>>> import numpy as np
>>> import numpy.linalg as la
>>> np.set_printoptions(suppress=True, linewidth=140)
>>> data = np.diag(3 * np.array([3, 2, 1, 0, 2, 3])) + np.array([[1, 2, 3, 1, 1, 1],
...     [0, 0, 1, 1, 2, 0],
...     [1, 0, 2, 1, 1, 2],
...     [0, 1, 0, 1, 2, 3],
...     [3, 1, 2, 1, 0, 0],
...     [2, 1, 2, 0, 1, 3]])
>>> print(data)
[[10  2  3  1  1  1]
 [ 0  6  1  1  2  0]
 [ 1  0  5  1  1  2]
 [ 0  1  0  1  2  3]
 [ 3  1  2  1  6  0]
 [ 2  1  2  0  1 12]]
>>> theta = np.radians(135)
>>> r_ = np.eye(6)
>>> r_[3, 3] = r_[4, 4] = np.cos(theta)
>>> r_[3, 4], r_[4, 3] = -np.sin(theta), np.sin(theta)
>>> print(r_.round(1))
[[ 1.   0.   0.   0.   0.   0. ]
 [ 0.   1.   0.   0.   0.   0. ]
 [ 0.   0.   1.   0.   0.   0. ]
 [ 0.   0.   0.  -0.7 -0.7  0. ]
 [ 0.   0.   0.   0.7 -0.7  0. ]
 [ 0.   0.   0.   0.   0.   1. ]]
>>> B = data @ r_.T
>>> print(np.round(np.abs(B - data).max(axis=0), 1))
[0.  0.  0.  5.9 9.5 0. ]
>>> print(np.allclose(data @ data.T, B @ B.T))
True
>>> print(np.round(la.det(r_), 1), np.round(np.trace(r_), 1))
1.0 2.6
>>> print(np.allclose(la.norm(data, axis=1), la.norm(B, axis=1)))
True
>>> T = np.stack([data, 2 * data, data[::-1]])
>>> print(la.matrix_rank(T.reshape(3, -1)))
2
>>> print(T.shape)
(3, 6, 6)
>>> mat = np.load("case7.npy")
>>> print(mat)
[[4 1 5 2 2]
 [3 0 2 3 3]
 [4 1 4 1 5]
 [2 1 3 2 1]
 [2 1 2 1 4]
 [3 1 4 2 4]
 [1 0 1 0 3]
 [1 0 1 0 3]
 [1 1 1 1 1]
 [3 2 4 3 2]
 [0 0 0 0 0]
 [1 0 1 0 3]]
>>> # rows 6 and 7 are equal
>>> x = np.array([0, 2, 1, -2, 1])
>>> rhs = mat @ x
>>> print(np.round(la.lstsq(mat, rhs)[0], 1) + 0)
[ 0.  2.  1. -2.  1.]
>>> print(rhs)
[ 5 -1  9  2  6  6  4  4  2  4  0  4]
>>> rng = np.random.default_rng(1055)
>>> rhs = rhs + 0.3 * rng.normal(size=12)
>>> print(rhs.round(1))
[ 5.3 -1.3  8.8  2.1  6.   6.7  4.   4.4  1.7  4.  -0.2  3.5]
>>> coef, *_ = la.lstsq(mat, rhs)
>>> print(np.round(mat.T @ (rhs - mat @ coef), 1) + 0)
[0. 0. 0. 0. 0.]
>>> print(coef.round())
[-1.  2.  2. -2.  1.]
>>> print(coef.round(1))
[-0.6  1.7  1.5 -1.9  1. ]
>>> q, r_ = la.qr(mat)
>>> print(np.round(q.T @ q, 1) + 0)
[[1. 0. 0. 0. 0.]
 [0. 1. 0. 0. 0.]
 [0. 0. 1. 0. 0.]
 [0. 0. 0. 1. 0.]
 [0. 0. 0. 0. 1.]]
>>> print(r_.round(1))
[[-8.4 -2.6 -9.5 -5.1 -8.9]
 [ 0.   1.8  1.2  0.9 -1.3]
 [ 0.   0.   1.5 -0.4 -1.3]
 [ 0.   0.   0.  -2.4  2.4]
 [ 0.   0.   0.   0.  -3.9]]
>>> print(np.round(np.abs(np.diag(r_)), 1))
[8.4 1.8 1.5 2.4 3.9]
>>> print(q.shape, r_.shape)
(12, 5) (5, 5)
>>> print(np.allclose(r_.T @ r_, mat.T @ mat))
True
>>> B = mat + rng.integers(-2, 3, (12, 1)) @ rng.integers(-2, 3, (1, 5))
>>> print(B)
[[ 5  3  7  2  1]
 [ 2 -2  0  3  4]
 [ 6  5  8  1  3]
 [ 0 -3 -1  2  3]
 [ 2  1  2  1  4]
 [ 3  1  4  2  4]
 [ 0 -2 -1  0  4]
 [-1 -4 -3  0  5]
 [ 2  3  3  1  0]
 [ 2  0  2  3  3]
 [ 2  4  4  0 -2]
 [ 1  0  1  0  3]]
>>> print(la.matrix_rank(B - mat, tol=1e-8))
1
>>> print(np.round(la.svd(B - mat, compute_uv=False), 1) + 0)
[14.5  0.   0.   0.   0. ]
>>> Xc = (mat - mat.mean(axis=0)) / mat.std(axis=0)
>>> print(np.round(Xc.std(axis=0), 1))
[1. 1. 1. 1. 1.]
>>> coef = la.lstsq(np.delete(Xc, 2, axis=1), Xc[:, 2])[0]
>>> print(coef.round(1))
[ 1.   0.3 -0.2 -0.2]
>>> B = np.array([[2, 0, 2, 2], [-1, -1, -1, 2], [1, 2, -2, 2], [2, 2, 2, -1]])
>>> K = np.triu(B)
>>> print(K)
[[ 2  0  2  2]
 [ 0 -1 -1  2]
 [ 0  0 -2  2]
 [ 0  0  0 -1]]
>>> q = K.astype(float).copy()
>>> for j in range(4):
...     q[:, j] -= q[:, :j] @ (q[:, :j].T @ q[:, j])
...     q[:, j] /= la.norm(q[:, j])
... 
>>> print(q)
[[ 1.  0.  0.  0.]
 [ 0. -1.  0.  0.]
 [ 0.  0. -1.  0.]
 [ 0.  0.  0. -1.]]
>>> print(q.T @ K)
[[ 2.  0.  2.  2.]
 [ 0.  1.  1. -2.]
 [ 0.  0.  2. -2.]
 [ 0.  0.  0.  1.]]
>>> arr = np.load("dump.npy")
>>> print(arr)
[[ 0 -9  0 -6]
 [ 0 -6  0 -4]
 [ 0 -3  0 -2]
 [ 0  6  0  4]
 [ 0 15  0 10]
 [ 0 15  0 10]
 [ 0 15  0 10]
 [ 0 -6  0 -4]
 [ 0  6  0  4]
 [ 0 15  0 10]]
>>> # rows 4 and 5 are equal
>>> print(round(la.norm(arr, 2) / la.norm(arr), 1))
1.0
>>> print(la.cond(arr) > 100)
True
>>> F = np.load("a.npy")
>>> print(F)
[[ 2  4  3  4]
 [ 2  4  3  4]
 [-1  1  0  1]
 [-1  1  0  1]
 [-2  0 -1  0]
 [ 1  3  2  3]
 [-1  1  0  1]]
>>> print([round(float(x), 1) for x in la.svd(F, compute_uv=False)[:3]])
[10.8, 3.3, 0.0]
>>> U, sigma, Vh = la.svd(F)
>>> print(np.argmax(sigma[:-1] / (sigma[1:] + 1e-6)) + 1)
2
>>> B = U[:, :2] @ np.diag(sigma[:2]) @ Vh[:2]
>>> print(np.round(la.norm(F - B, 2), 1), round(sigma[2], 1))
0.0 0.0
>>> print(np.round(la.norm(F - B) / la.norm(F), 1))
0.0
>>> print(la.matrix_rank(F, rtol=0.05))
2
>>> print(round(np.abs(F - B).max(), 1))
0.0
>>> def softmax(z):
...     e = np.exp(z - z.max(axis=-1, keepdims=True))
...     return e / e.sum(axis=-1, keepdims=True)
... 
>>> print(np.round(softmax(10 * F[0]), 1) + 0)
[0.  0.5 0.  0.5]
>>> print(np.round(softmax(F[0] + 3), 1))
[0.1 0.4 0.1 0.4]
>>> print(np.round(softmax(F[0]), 1))
[0.1 0.4 0.1 0.4]
>>> att = F @ F.T / np.sqrt(4)
>>> print(np.round(softmax(att), 1) + 0)
[[0.5 0.5 0.  0.  0.  0.  0. ]
 [0.5 0.5 0.  0.  0.  0.  0. ]
 [0.3 0.3 0.1 0.1 0.  0.2 0.1]
 [0.3 0.3 0.1 0.1 0.  0.2 0.1]
 [0.  0.  0.1 0.1 0.6 0.  0.1]
 [0.5 0.5 0.  0.  0.  0.  0. ]
 [0.3 0.3 0.1 0.1 0.  0.2 0.1]]
>>> print(softmax(att).round(6).argmax(axis=1))
[0 0 0 0 4 0 0]
>>> print(np.round(softmax(att)[0] @ F, 1))
[2. 4. 3. 4.]
>>> W0 = np.load("m.npy")
>>> print(W0)
[[-22.9   1.    3.8 -14.   33.9 -22.  -12.8  30.9   6. ]
 [ -9.1  17.2  25.  -14.   25.    4.1   1.1  25.1  -6.9]
 [  1.9 -10.9 -30.2  -3.2 -30.1 -22.1 -13.1 -30.1  25.9]
 [  5.2 -13.    2.   24.   12.2  17.9  13.1  10.8 -24.1]]
>>> print(la.matrix_rank(W0, rtol=0.1))
3
>>> print(la.cond(W0) > 100)
True
>>> print(np.argsort(-la.norm(W0, axis=0).round(6), kind="stable")[:3])
[4 7 2]
>>> W = np.array([[-1, 0],
...     [1, -2],
...     [-2, 2],
...     [0, 0],
...     [-2, 2],
...     [0, 0],
...     [2, 1],
...     [0, 0],
...     [-1, 2]])
>>> coef = np.array([-1, 3])
>>> hid = np.maximum(W0 @ W + coef, 0)
>>> print(np.round((hid > 0).mean(axis=0), 1))
[0.5 0.8]
>>> print(hid.round(1))
[[ 0.  75.6]
 [ 0.  55.9]
 [54.7  0. ]
 [ 2.7 22.3]]
>>> basis = np.array([[-3, -2, -1], [1, -2, 1]])
>>> print(W @ basis)
[[ 3  2  1]
 [-5  2 -3]
 [ 8  0  4]
 [ 0  0  0]
 [ 8  0  4]
 [ 0  0  0]
 [-5 -6 -1]
 [ 0  0  0]
 [ 5 -2  3]]
>>> print((hid @ basis).round(6).argmax(axis=1))
[0 0 2 2]
